% ipython --no-banner

In [1]: import numpy as np

In [2]: np.set_printoptions(precision=1, suppress=True, linewidth=140)

In [3]: X = np.load("case19.npy")

In [4]: print(X)
[[-50  -3]
 [ -2  71]]

In [5]: print(np.allclose(X @ X.T, X.T @ X))
False

In [6]: print(np.round(np.linalg.det(X), 1))
-3556.0

In [7]: print(np.trace(X))
21

In [8]: print(round(float(np.abs(np.linalg.eigvals(X)).max()), 1))
71.0

In [9]: print(np.allclose(X, X.T))
False

In [10]: print((X + X.T) / 2)
[[-50.   -2.5]
 [ -2.5  71. ]]

In [11]: evals, evecs = np.linalg.eig(X)

In [12]: print(np.round(np.prod(evals), 1))
-3556.0

In [13]: print(np.round(X @ evecs[:, 0] - evals[0] * evecs[:, 0], 1) + 0)
[0. 0.]

In [14]: print(np.sort(np.linalg.eigvals(X @ X)))
[2505. 5048.]

In [15]: rng = np.random.default_rng(7016)

In [16]: labels = rng.permutation(2)

In [17]: print(labels)
[1 0]

In [18]: other = X[labels][:, labels]

In [19]: print(np.sort(np.abs(np.linalg.eigvals(other))))
[50. 71.]

In [20]: print(np.trace(other))
21

In [21]: P = np.triu(np.array([[3, 1], [2, 1]]), 1) + np.eye(2)

In [22]: other = P @ X @ np.linalg.inv(P)

In [23]: print(np.trace(other), np.trace(X))
21.0 21

In [24]: print(round(np.linalg.det(other), 1))
-3556.0

In [25]: print(other)
[[-52. 120.]
 [ -2.  73.]]

In [26]: print(P @ X - X @ P)
[[ -2. 121.]
 [  0.   2.]]

In [27]: O, evecs = np.linalg.qr(X[:, :1])[0], np.linalg.qr(X[:, 1:])[0]

In [28]: sig = np.linalg.svd(O.T @ evecs, compute_uv=False)

In [29]: print(round(float(np.linalg.norm(O @ O.T - evecs @ evecs.T, 2)), 1))
1.0

In [30]: E = np.diag(3 * np.array([1, 1])) + np.array([[2, 1], [0, 0]])

In [31]: print(E)
[[5 1]
 [0 3]]

In [32]: r0 = np.array([5, 1])

In [33]: other = E + np.outer(r0, np.eye(2)[1])

In [34]: print(np.linalg.matrix_rank(other - E))
1

In [35]: print(round(float(np.linalg.det(other) / np.linalg.det(E)), 1), round(1 + np.linalg.solve(E, r0)[1], 1))
1.3 1.3

In [36]: print(other)
[[5. 6.]
 [0. 4.]]
